% python3 -q
>>> import numpy as np
>>> np.set_printoptions(precision=2, suppress=True, linewidth=100, legacy="1.25")
>>> rd = lambda a: np.round(a, 2) + 0
>>> cent = np.array([[1, -2, 2]])
>>> rng = np.random.default_rng(9614)
>>> M = rng.normal(size=(24, 1)) @ cent + np.array([1, 1, 1])
>>> rd(M)
array([[ 1.27,  0.46,  1.54],
       [ 2.24, -1.47,  3.47],
       [-1.59,  6.18, -4.18],
       [ 1.72, -0.43,  2.43],
       [ 0.23,  2.54, -0.54],
       [ 1.1 ,  0.8 ,  1.2 ],
       [-0.88,  4.76, -2.76],
       [ 1.95, -0.9 ,  2.9 ],
       [ 0.43,  2.14, -0.14],
       [ 2.74, -2.48,  4.48],
       [ 0.54,  1.92,  0.08],
       [ 1.97, -0.93,  2.93],
       [ 0.8 ,  1.4 ,  0.6 ],
       [ 0.66,  1.68,  0.32],
       [ 0.18,  2.64, -0.64],
       [-1.9 ,  6.8 , -4.8 ],
       [ 0.07,  2.85, -0.85],
       [ 0.92,  1.16,  0.84],
       [-0.58,  4.17, -2.17],
       [-0.34,  3.67, -1.67],
       [ 1.72, -0.43,  2.43],
       [-0.1 ,  3.21, -1.21],
       [ 0.13,  2.73, -0.73],
       [ 0.89,  1.22,  0.78]])
>>> # rank 2
>>> rk = np.linalg.matrix_rank(M)
>>> rk
2
>>> null = np.linalg.svd(M)[2][rk:].T
>>> [int(np.linalg.matrix_rank(np.delete(M, i, axis=0))) for i in range(24)]
[2, 2, 2, 2, 2, 2, 2, 2, 2, 2, 2, 2, 2, 2, 2, 2, 2, 2, 2, 2, 2, 2, 2, 2]
>>> rd(null @ null.T)
array([[ 0.62, -0.15, -0.46],
       [-0.15,  0.04,  0.12],
       [-0.46,  0.12,  0.35]])
>>> [int(np.linalg.matrix_rank(M[:, :j + 1])) for j in range(3)]
[1, 2, 2]
>>> E = np.load("arr.npy")
>>> rd(E)
array([[0.  , 0.02, 0.02, 0.01, 0.  , 0.02, 0.02, 0.02, 0.02, 0.  , 0.02],
       [0.02, 0.08, 0.11, 0.05, 0.02, 0.11, 0.08, 0.11, 0.11, 0.02, 0.11],
       [0.02, 0.11, 0.16, 0.07, 0.02, 0.16, 0.11, 0.16, 0.16, 0.02, 0.16],
       [0.01, 0.05, 0.07, 0.03, 0.01, 0.07, 0.05, 0.07, 0.07, 0.01, 0.07],
       [0.  , 0.02, 0.02, 0.01, 0.  , 0.02, 0.02, 0.02, 0.02, 0.  , 0.02],
       [0.02, 0.11, 0.16, 0.07, 0.02, 0.16, 0.11, 0.16, 0.16, 0.02, 0.16],
       [0.02, 0.08, 0.11, 0.05, 0.02, 0.11, 0.08, 0.11, 0.11, 0.02, 0.11],
       [0.02, 0.11, 0.16, 0.07, 0.02, 0.16, 0.11, 0.16, 0.16, 0.02, 0.16],
       [0.02, 0.11, 0.16, 0.07, 0.02, 0.16, 0.11, 0.16, 0.16, 0.02, 0.16],
       [0.  , 0.02, 0.02, 0.01, 0.  , 0.02, 0.02, 0.02, 0.02, 0.  , 0.02],
       [0.02, 0.11, 0.16, 0.07, 0.02, 0.16, 0.11, 0.16, 0.16, 0.02, 0.16]])
>>> vec = np.array([0, 2, 3, 0, 0, 3, 0, 3, 3, 0, 1])
>>> rd((vec - E @ vec) @ (E @ vec))
0.0
>>> rd(np.linalg.eigvalsh(2 * E - np.eye(11)))
array([-1., -1., -1., -1., -1., -1., -1., -1., -1., -1.,  1.])
>>> rd(np.trace(E))
1.0
>>> rd(E @ vec)
array([0.33, 1.64, 2.3 , 0.99, 0.33, 2.3 , 1.64, 2.3 , 2.3 , 0.33, 2.3 ])
>>> vals, evecs = np.linalg.eigh(E)
>>> vec = np.array([2, 1, 2, 2, 0, 3, 3, 5, 2, 0, 2])
>>> rd(np.linalg.eigvalsh(E[1:, 1:]))
array([0., 0., 0., 0., 0., 0., 0., 0., 0., 1.])
>>> rd(evecs * np.maximum(vals, 0) @ evecs.T)
array([[0.  , 0.02, 0.02, 0.01, 0.  , 0.02, 0.02, 0.02, 0.02, 0.  , 0.02],
       [0.02, 0.08, 0.11, 0.05, 0.02, 0.11, 0.08, 0.11, 0.11, 0.02, 0.11],
       [0.02, 0.11, 0.16, 0.07, 0.02, 0.16, 0.11, 0.16, 0.16, 0.02, 0.16],
       [0.01, 0.05, 0.07, 0.03, 0.01, 0.07, 0.05, 0.07, 0.07, 0.01, 0.07],
       [0.  , 0.02, 0.02, 0.01, 0.  , 0.02, 0.02, 0.02, 0.02, 0.  , 0.02],
       [0.02, 0.11, 0.16, 0.07, 0.02, 0.16, 0.11, 0.16, 0.16, 0.02, 0.16],
       [0.02, 0.08, 0.11, 0.05, 0.02, 0.11, 0.08, 0.11, 0.11, 0.02, 0.11],
       [0.02, 0.11, 0.16, 0.07, 0.02, 0.16, 0.11, 0.16, 0.16, 0.02, 0.16],
       [0.02, 0.11, 0.16, 0.07, 0.02, 0.16, 0.11, 0.16, 0.16, 0.02, 0.16],
       [0.  , 0.02, 0.02, 0.01, 0.  , 0.02, 0.02, 0.02, 0.02, 0.  , 0.02],
       [0.02, 0.11, 0.16, 0.07, 0.02, 0.16, 0.11, 0.16, 0.16, 0.02, 0.16]])
>>> rd(vec @ E @ vec / (vec @ vec)), rd(vals[0]), rd(vals[-1])
(0.81, 0.0, 1.0)
>>> cen = M - M.mean(axis=0)
>>> left, sv, VT = np.linalg.svd(cen, full_matrices=False)
>>> rd(cen.mean(axis=0))
array([0., 0., 0.])
>>> np.abs(VT[0]).argmax()
1
>>> (sv ** 2).sum() ** 2 / (sv ** 4).sum()
1.0
>>> rd(VT[0] * np.sign(VT[0, np.abs(VT[0]).argmax()]))
array([-0.33,  0.67, -0.67])
>>> np.searchsorted(np.cumsum(sv ** 2) / (sv ** 2).sum(), 0.9) + 1
1
>>> np.abs(left[:, 0]).argmax()
15
>>> J = np.load("dump.npy")
>>> J
array([[ 12.44,  11.38,  -1.22,  -2.74, -10.31,  -0.67],
       [ 14.2 ,   2.79,   5.77,  -3.68,  -3.3 ,  11.53],
       [ -0.65, -11.6 ,   1.36, -10.73,   9.37,   7.75],
       [-11.87,   7.09,  -6.64,   5.1 ,  10.68,  -4.98],
       [  5.23,  -1.21,   9.7 ,   9.07, -13.94,  -0.65],
       [  3.87,  11.19,   5.02,  -0.46,  12.18,  -9.27],
       [-11.43,  -9.99,  -7.73,   4.56,  -9.19,  -2.14],
       [-12.74,   0.68,  -0.85,  14.4 ,   1.32,   5.23],
       [  2.92, -16.11,  -2.3 ,  -3.15,  -9.71,  -4.73],
       [-11.63, -11.5 ,  -7.21,   2.08,  -5.96,  -6.38],
       [ 15.14,  -5.6 ,  -4.63,   1.39, -10.74,   0.79]])
>>> M2 = np.c_[J[:, :5] @ np.array([[0, 1, -3, 1, -3],
...     [1, -1, 0, 0, 0],
...     [-1, 3, 3, -3, 3],
...     [2, -3, 2, -1, 2],
...     [-2, -3, 0, -1, 1]]), np.array([0, 3, 3, -3, 0, 0, 3, -4, 4, 2, -5])]
>>> rd(M2)
array([[ 27.74,  36.55, -46.46,  29.15, -56.77,   0.  ],
       [ -3.74,  49.66, -32.65,   3.87, -35.95,   3.  ],
       [-53.16,  19.11, -15.43,  -3.37,  -6.06,   3.  ],
       [  2.57, -86.22,  25.89,  -7.73,  36.57,  -3.  ],
       [ 35.11,  50.15,  31.55, -19.  ,  17.61,   0.  ],
       [-19.11, -27.42,   2.53, -22.91,  14.71,   0.  ],
       [ 25.24, -10.74,  20.22,  16.39,  11.03,   3.  ],
       [ 27.69, -63.13,  64.47, -25.91,  65.79,  -4.  ],
       [ -0.69,  50.71, -21.96,  22.68, -31.67,   4.  ],
       [ 11.79, -10.12,  17.42,  13.88,  11.46,   2.  ],
       [ 23.29,  34.9 , -56.53,  38.38, -67.27,  -5.  ]])
>>> np.linalg.matrix_rank(M2)
6
>>> np.linalg.matrix_rank(np.c_[J, M2])
7
>>> rd(np.linalg.lstsq(J, M2[:, 0])[0])
array([ 0.,  1., -1.,  2., -2.,  0.])
>>> data = np.load("out13.npy")
>>> data
array([[ 1., -3.,  0.,  0.,  0.,  0.,  0.,  0.,  0.,  0.],
       [-3.,  2., -3.,  0.,  0.,  0.,  0.,  0.,  0.,  0.],
       [ 0., -3.,  2., -3.,  0.,  0.,  0.,  0.,  0.,  0.],
       [ 0.,  0., -3., -1., -3.,  0.,  0.,  0.,  0.,  0.],
       [ 0.,  0.,  0., -3.,  2., -3.,  0.,  0.,  0.,  0.],
       [ 0.,  0.,  0.,  0., -3.,  1., -3.,  0.,  0.,  0.],
       [ 0.,  0.,  0.,  0.,  0., -3.,  2., -3.,  0.,  0.],
       [ 0.,  0.,  0.,  0.,  0.,  0., -3.,  1., -3.,  0.],
       [ 0.,  0.,  0.,  0.,  0.,  0.,  0., -3., -1., -3.],
       [ 0.,  0.,  0.,  0.,  0.,  0.,  0.,  0., -3.,  0.]])
>>> r0, v = E[1], E[6]
>>> rd(r0 @ r0)
0.08
>>> rd(r0 @ v)
0.08
>>> p = (r0 @ v) / (r0 @ r0) * r0
>>> rd(p)
array([0.02, 0.08, 0.11, 0.05, 0.02, 0.11, 0.08, 0.11, 0.11, 0.02, 0.11])
>>> np.linalg.matrix_rank(np.outer(r0, v))
1
